In [1]: import numpy as np

In [2]: np.set_printoptions(precision=1, suppress=True, linewidth=100, sign=" ")

In [3]: feats = np.loadtxt("case9.csv", delimiter=",")

In [4]: feats
Out[4]: 
array([[ 1.,  0.,  0.],
       [ 0.,  1.,  0.],
       [ 0.,  0.,  1.]])

In [5]: # 3 groups of indices that never mix

In [6]: evals, evecs = np.linalg.eig(feats)

In [7]: np.sort(np.linalg.eigvals(feats @ feats))
Out[7]: array([ 1.,  1.,  1.])

In [8]: evals
Out[8]: array([ 1.,  1.,  1.])

In [9]: A = np.load("data.npy")

In [10]: A
Out[10]: 
array([[  1,  -2,   5],
       [ -4,   3, -20],
       [  5,  -4,  25],
       [ -4,   0, -20]])

In [11]: # rank 2

In [12]: np.abs(np.diag(np.linalg.qr(A)[1])) > 1e-9
Out[12]: array([ True,  True, False])

In [13]: np.round(np.trace(np.linalg.pinv(A) @ A), 1)
Out[13]: np.float64(2.0)

In [14]: left, s, Vt = np.linalg.svd(A)

In [15]: evecs = Vt[:(s > 1e-8).sum()]

In [16]: rng = np.random.default_rng(22196)

In [17]: x = A[3] + 2 * A[0] + rng.integers(2) * np.eye(3)[2]

In [18]: x
Out[18]: array([ -2.,  -4., -10.])

In [19]: np.allclose(evecs.T @ evecs @ x, x)
Out[19]: True

In [20]: np.round(np.diag(evecs.T @ evecs), 1) + 0
Out[20]: array([ 0.,  1.,  1.])

In [21]: K = np.diag(np.array([-1, -2, -1, -1])) + 2 * np.eye(4, k=1) + 2 * np.eye(4, k=-1)

In [22]: K
Out[22]: 
array([[-1.,  2.,  0.,  0.],
       [ 2., -2.,  2.,  0.],
       [ 0.,  2., -1.,  2.],
       [ 0.,  0.,  2., -1.]])

In [23]: # symmetric

In [24]: np.linalg.cond(K) > 100
Out[24]: np.False_

In [25]: np.abs(np.linalg.svd(K)[2][-1])
Out[25]: array([ 0.7,  0.4,  0.3,  0.5])

In [26]: round(float(np.linalg.norm(K, 2) / np.linalg.norm(K)), 1)
Out[26]: 0.8

In [27]: [round(float(x), 1) for x in np.linalg.svd(K, compute_uv=False)[:3]]
Out[27]: [4.7, 2.4, 1.9]

In [28]: round(np.log10(np.linalg.cond(K)))
Out[28]: 2

In [29]: other = np.linalg.inv(K)

In [30]: np.round(np.linalg.inv(other), 1) + 0
Out[30]: 
array([[-1.,  2.,  0.,  0.],
       [ 2., -2.,  2.,  0.],
       [ 0.,  2., -1.,  2.],
       [ 0.,  0.,  2., -1.]])

In [31]: K @ other
Out[31]: 
array([[ 1.,  0.,  0.,  0.],
       [ 0.,  1.,  0.,  0.],
       [ 0.,  0.,  1.,  0.],
       [ 0.,  0.,  0.,  1.]])

In [32]: round(float(np.linalg.cond(K)), 1)
Out[32]: 49.4

In [33]: round(float(np.linalg.det(K) * np.linalg.det(other)), 1)
Out[33]: 1.0
